% python3 -q
>>> import numpy as np
>>> np.set_printoptions(precision=2, suppress=True, linewidth=140, legacy="1.25")
>>> K = np.array([[0.8, 0.1, 0.6, 2.1, -1.2],
...     [0.0, -1.1, 1.0, -1.7, -0.1],
...     [-1.1, 1.0, -0.9, 0.9, -0.7],
...     [-1.4, 0.8, -1.7, -0.6, 0.4],
...     [-0.2, 1.3, -0.3, -0.7, -0.2],
...     [-0.6, 0.6, 1.3, 1.1, -0.4],
...     [0.8, -0.3, 0.2, -0.5, 0.5]])
>>> rng = np.random.default_rng(8510)
>>> K[4] = K[5] + 0.05 * rng.normal(size=5)
>>> K
array([[ 0.8 ,  0.1 ,  0.6 ,  2.1 , -1.2 ],
       [ 0.  , -1.1 ,  1.  , -1.7 , -0.1 ],
       [-1.1 ,  1.  , -0.9 ,  0.9 , -0.7 ],
       [-1.4 ,  0.8 , -1.7 , -0.6 ,  0.4 ],
       [-0.53,  0.65,  1.24,  1.08, -0.41],
       [-0.6 ,  0.6 ,  1.3 ,  1.1 , -0.4 ],
       [ 0.8 , -0.3 ,  0.2 , -0.5 ,  0.5 ]])
>>> P = K @ np.linalg.solve(K.T @ K, K.T)
>>> np.allclose(P @ P, P)
True
>>> P @ K[:, 1]
array([ 0.1 , -1.1 ,  1.  ,  0.8 ,  0.65,  0.6 , -0.3 ])
>>> np.diag(P)
array([0.75, 0.96, 0.8 , 0.54, 0.53, 0.54, 0.88])
>>> np.round(np.trace(P), 2)
5.0
>>> A2 = K + rng.integers(-2, 3, (7, 4)) @ rng.integers(-2, 3, (4, 5))
>>> A2
array([[ 2.8 ,  0.1 ,  2.6 ,  3.1 , -2.2 ],
       [ 2.  ,  0.9 , -1.  , -0.7 ,  1.9 ],
       [ 6.9 ,  3.  ,  1.1 ,  4.9 ,  1.3 ],
       [ 2.6 ,  0.8 ,  0.3 ,  1.4 , -1.6 ],
       [ 1.47,  1.65, -0.76,  2.08, -0.41],
       [-0.6 ,  0.6 , -2.7 ,  1.1 , -2.4 ],
       [ 4.8 , -0.3 ,  4.2 ,  1.5 ,  2.5 ]])
>>> np.abs(A2 - K).sum(axis=1)
array([ 6.,  9., 18., 10.,  6.,  6., 12.])
>>> print(np.linalg.matrix_rank(A2 - K, tol=1e-8))
4
